$ python3 -q
>>> import numpy as np
>>> import numpy.linalg as la
>>> np.set_printoptions(precision=2, suppress=True, linewidth=120, legacy="1.25")
>>> F = np.load("arr.npy")
>>> F
array([[ 1,  2, -1,  2, -2,  0],
       [ 1,  2, -2, -1, -1,  1],
       [ 1,  2, -2, -1, -1,  1],
       [ 1,  2,  0, -2,  1, -2],
       [ 2, -2, -1,  1,  1,  2],
       [ 2,  0, -2,  0,  1, -2],
       [-1,  0,  2,  1, -2,  2],
       [ 2, -1,  2,  2,  2,  0]])
>>> x0 = np.array([-2, 4, -4, 2, 1, 5])
>>> target = F @ x0
>>> la.solve(F.T @ F, F.T @ target)
array([-2.,  4., -4.,  2.,  1.,  5.])
>>> target
array([ 12,  16,  16,  -7,   5,  -5,   4, -10])
>>> rng = np.random.default_rng(681588)
>>> target = target + 0.05 * rng.normal(size=8)
>>> target
array([ 11.91,  15.97,  16.04,  -7.01,   5.05,  -4.98,   4.02, -10.01])
>>> coef, *_ = la.lstsq(F, target)
>>> np.round(F.T @ (target - F @ coef), 2) + 0
array([0., 0., 0., 0., 0., 0.])
>>> coef.round()
array([-2.,  4., -4.,  2.,  1.,  5.])
>>> proj = F @ la.solve(F.T @ F, F.T)
>>> np.diag(proj)
array([0.86, 0.43, 0.43, 0.79, 0.77, 0.84, 0.97, 0.9 ])
>>> proj @ F[:, 0]
array([ 1.,  1.,  1.,  1.,  2.,  2., -1.,  2.])
>>> np.allclose(proj @ proj, proj)
True
>>> other = F / np.sqrt((F ** 2).mean(axis=1, keepdims=True))
>>> other[6]
array([-0.65,  0.  ,  1.31,  0.65, -1.31,  1.31])
>>> la.matrix_rank(F - F.mean(axis=1, keepdims=True))
5
>>> la.norm(other, axis=1)
array([2.45, 2.45, 2.45, 2.45, 2.45, 2.45, 2.45, 2.45])
>>> la.matrix_rank(other) == la.matrix_rank(F)
True
>>> F.sum(axis=0)
array([ 9,  5, -4,  2, -1,  2])
>>> F.mean(axis=0)
array([ 1.12,  0.62, -0.5 ,  0.25, -0.12,  0.25])
>>> other = np.array([[2, -2], [2, -1]])
>>> cent = np.array([[5, 4, 1], [1, 3, 3], [2, 8, 1]])
>>> E = np.block([[other, np.zeros((2, 3))], [np.zeros((3, 2)), cent]])
>>> E
array([[ 2., -2.,  0.,  0.,  0.],
       [ 2., -1.,  0.,  0.,  0.],
       [ 0.,  0.,  5.,  4.,  1.],
       [ 0.,  0.,  1.,  3.,  3.],
       [ 0.,  0.,  2.,  8.,  1.]])
>>> W1 = np.array([[1, -2], [1, -2], [-3, 0], [-2, -1], [1, 1]])
>>> coef = np.array([3, 1])
>>> act = np.maximum(E @ W1 + coef, 0)
>>> (act > 0).astype(int)
array([[1, 1],
       [1, 0],
       [0, 0],
       [0, 1],
       [0, 0]])
>>> la.matrix_rank(act)
2
>>> (act > 0).mean(axis=0)
array([0.4, 0.4])
>>> cent = np.array([[4, 8], [5, 5]])
>>> W1 @ cent
array([[ -6,  -2],
       [ -6,  -2],
       [-12, -24],
       [-13, -21],
       [  9,  13]])
>>> Uu, sigma, Vh = la.svd(E, full_matrices=False)
>>> np.cumsum(sigma ** 2) / np.sum(sigma ** 2)
array([0.79, 0.88, 0.96, 1.  , 1.  ])
>>> np.round(Uu.T @ E @ Vh.T, 2) + 0
array([[10.66,  0.  ,  0.  ,  0.  ,  0.  ],
       [ 0.  ,  3.56,  0.  ,  0.  ,  0.  ],
       [ 0.  ,  0.  ,  3.26,  0.  ,  0.  ],
       [ 0.  ,  0.  ,  0.  ,  2.39,  0.  ],
       [ 0.  ,  0.  ,  0.  ,  0.  ,  0.56]])
>>> sigma
array([10.66,  3.56,  3.26,  2.39,  0.56])
>>> np.round(Vh @ Vh.T, 2) + 0
array([[1., 0., 0., 0., 0.],
       [0., 1., 0., 0., 0.],
       [0., 0., 1., 0., 0.],
       [0., 0., 0., 1., 0.],
       [0., 0., 0., 0., 1.]])
>>> (sigma > 1e-8).sum()
5
>>> np.abs(Uu[:, 0]).round(6).argmax()
4
>>> np.round(np.sqrt((sigma ** 2).sum()), 2), round(float(la.norm(E)), 2)
(11.96, 11.96)
>>> np.abs(Vh[0])
array([0.  , 0.  , 0.43, 0.87, 0.22])
>>> np.round(la.det(E), 2)
-166.0
>>> E @ E
array([[ 0., -2.,  0.,  0.,  0.],
       [ 2., -3.,  0.,  0.,  0.],
       [ 0.,  0., 31., 40., 18.],
       [ 0.,  0., 14., 37., 13.],
       [ 0.,  0., 20., 40., 27.]])
>>> (la.matrix_power((E != 0) + (E.T != 0) + np.eye(5), 5) > 0).astype(int)
array([[1, 1, 0, 0, 0],
       [1, 1, 0, 0, 0],
       [0, 0, 1, 1, 1],
       [0, 0, 1, 1, 1],
       [0, 0, 1, 1, 1]])
>>> t = np.radians(135)
>>> R = np.eye(5)
>>> R[2, 2] = R[4, 4] = np.cos(t)
>>> R[2, 4], R[4, 2] = -np.sin(t), np.sin(t)
>>> R
array([[ 1.  ,  0.  ,  0.  ,  0.  ,  0.  ],
       [ 0.  ,  1.  ,  0.  ,  0.  ,  0.  ],
       [ 0.  ,  0.  , -0.71,  0.  , -0.71],
       [ 0.  ,  0.  ,  0.  ,  1.  ,  0.  ],
       [ 0.  ,  0.  ,  0.71,  0.  , -0.71]])
>>> other = E @ R.T
>>> np.abs(other - E).max(axis=0)
array([0.  , 0.  , 9.24, 0.  , 4.41])
>>> la.svd(E, compute_uv=False), la.svd(other, compute_uv=False)
(array([10.66,  3.56,  3.26,  2.39,  0.56]), array([10.66,  3.56,  3.26,  2.39,  0.56]))
>>> x0 = np.array([-1, 2, -2, 0, -2])
>>> target = R @ x0
>>> coef, lr = np.zeros(5), 1 / la.norm(R, 2) ** 2
>>> for i in range(250):
...     coef -= lr * R.T @ (R @ coef - target)
...     if i % 50 == 0: print(i, round(la.norm(R @ coef - target), 2))
... 
0 0.0
50 0.0
100 0.0
150 0.0
200 0.0
>>> coef
array([-1.,  2., -2.,  0., -2.])
>>> arr = np.load("out18.npy")
>>> arr
array([[-2.5 , -0.8 ,  1.1 , -1.1 ,  0.4 , -0.7 , -1.2 , -2.3 ],
       [-0.9 ,  1.1 ,  0.5 ,  2.7 ,  0.9 , -0.9 ,  0.5 ,  0.9 ],
       [ 1.07,  1.03, -0.15,  0.76,  0.01, -0.66,  0.04,  1.11],
       [-1.  ,  1.6 ,  0.8 ,  0.3 , -1.4 ,  0.7 ,  0.4 ,  1.4 ],
       [ 0.9 , -2.2 , -0.6 ,  1.  , -1.5 ,  0.2 ,  0.4 , -0.1 ],
       [ 0.6 , -0.3 , -1.1 ,  0.5 ,  1.  , -0.7 ,  0.5 ,  0.3 ],
       [ 1.1 ,  1.  ,  0.  ,  0.8 ,  0.1 , -0.7 , -0.1 ,  1.1 ]])
>>> other = arr / la.norm(arr, axis=1, keepdims=True)
>>> cov = other @ other.T
>>> (cov - 2 * np.eye(7)).round(6).argmax(axis=1)
array([1, 6, 6, 1, 5, 2, 2])
>>> cov[3]
array([-0.25,  0.33,  0.28,  1.  , -0.26, -0.54,  0.25])
>>> np.argwhere(np.triu(np.abs(cov) > 0.95, 1))
array([[2, 6]])
>>> Uu, sigma, Vh = la.svd(arr, full_matrices=False)
>>> np.abs(Vh[0])
array([0.4 , 0.39, 0.12, 0.5 , 0.02, 0.06, 0.23, 0.61])
>>> sigma
array([5.2 , 3.92, 3.02, 2.55, 1.28, 0.62, 0.07])
>>> np.round(Uu.T @ arr @ Vh.T, 2) + 0
array([[5.2 , 0.  , 0.  , 0.  , 0.  , 0.  , 0.  ],
       [0.  , 3.92, 0.  , 0.  , 0.  , 0.  , 0.  ],
       [0.  , 0.  , 3.02, 0.  , 0.  , 0.  , 0.  ],
       [0.  , 0.  , 0.  , 2.55, 0.  , 0.  , 0.  ],
       [0.  , 0.  , 0.  , 0.  , 1.28, 0.  , 0.  ],
       [0.  , 0.  , 0.  , 0.  , 0.  , 0.62, 0.  ],
       [0.  , 0.  , 0.  , 0.  , 0.  , 0.  , 0.07]])
>>> (sigma > 1e-8).sum()
7
>>> Uu.shape, sigma.shape, Vh.shape
((7, 7), (7,), (7, 8))
